% python3 -q
>>> import numpy as np
>>> import numpy.linalg as la
>>> np.set_printoptions(precision=2, suppress=True, linewidth=140)
>>> def rd(a):
...     return np.round(a, 2) + 0
... 
>>> arr = np.load("m.npy")
>>> arr
array([[ 40.21, -20.29, -18.57,  20.69,  -0.31, -19.16],
       [ 39.13, -20.89, -18.63,  19.79,   0.4 , -20.16],
       [ 40.84, -19.18, -18.52,  19.25,  -0.17, -20.99],
       [ 39.95, -18.68, -20.94,  20.67,  -0.7 , -18.85],
       [ 41.23, -19.97, -20.57,  22.75,  -0.36, -19.36],
       [ 40.64, -21.63, -19.43,  20.29,  -1.5 , -20.17],
       [ 40.37, -21.08, -20.33,  20.22,  -0.28, -18.2 ],
       [ 39.82, -21.61, -20.02,  19.74,   0.47, -20.73],
       [ 40.08, -19.82, -21.17,  20.36,   1.7 , -18.43],
       [ 42.06, -19.27, -20.62,  19.94,  -0.5 , -18.2 ],
       [ 40.24, -18.04, -18.52,  18.5 ,  -1.08, -19.96],
       [ 40.4 , -18.78, -18.69,  20.59,   1.92, -20.22],
       [ 39.58, -20.44, -21.47,  19.99,   0.73, -19.68],
       [ 40.65, -19.21, -19.3 ,  20.72,  -0.9 , -18.14],
       [ 40.45, -19.01, -21.01,  19.68,  -1.  , -20.33],
       [ 40.65, -20.79, -19.56,  21.1 ,   0.16, -19.41],
       [ 39.35, -19.98, -21.07,  21.33,   0.61, -20.06],
       [ 40.84, -21.15, -19.33,  19.47,  -0.19, -20.62],
       [ 38.25, -19.  , -21.03,  18.91,   0.29, -19.86],
       [ 40.07, -20.81, -18.65,  18.23,   0.11, -20.99],
       [ 39.6 , -21.64, -20.52,  20.75,   0.33, -20.71],
       [ 39.29, -18.95, -21.03,  22.15,   0.43, -20.51],
       [ 40.21, -18.36, -20.73,  20.53,  -0.44, -18.84],
       [ 38.86, -20.78, -21.05,  20.21,  -1.06, -20.87],
       [ 39.48, -18.84, -21.25,  19.55,   0.1 , -18.79]])
>>> dist = la.norm(arr[:, None] - arr[None], axis=-1)
>>> print(np.unravel_index(dist.round(6).argmax(), dist.shape))
(np.int64(4), np.int64(19))
>>> dist.mean(axis=1).argmax()
np.int64(10)
>>> np.flatnonzero(dist[17] < dist.mean() / 2)
array([ 7, 17])
>>> (dist + 1e9 * np.eye(25)).round(6).argmin(axis=1)
array([15,  7, 10, 22, 15, 17, 15, 20, 12, 13,  2,  2, 16,  0,  3,  0, 21,  7, 24, 17,  7, 16,  3, 20,  3])
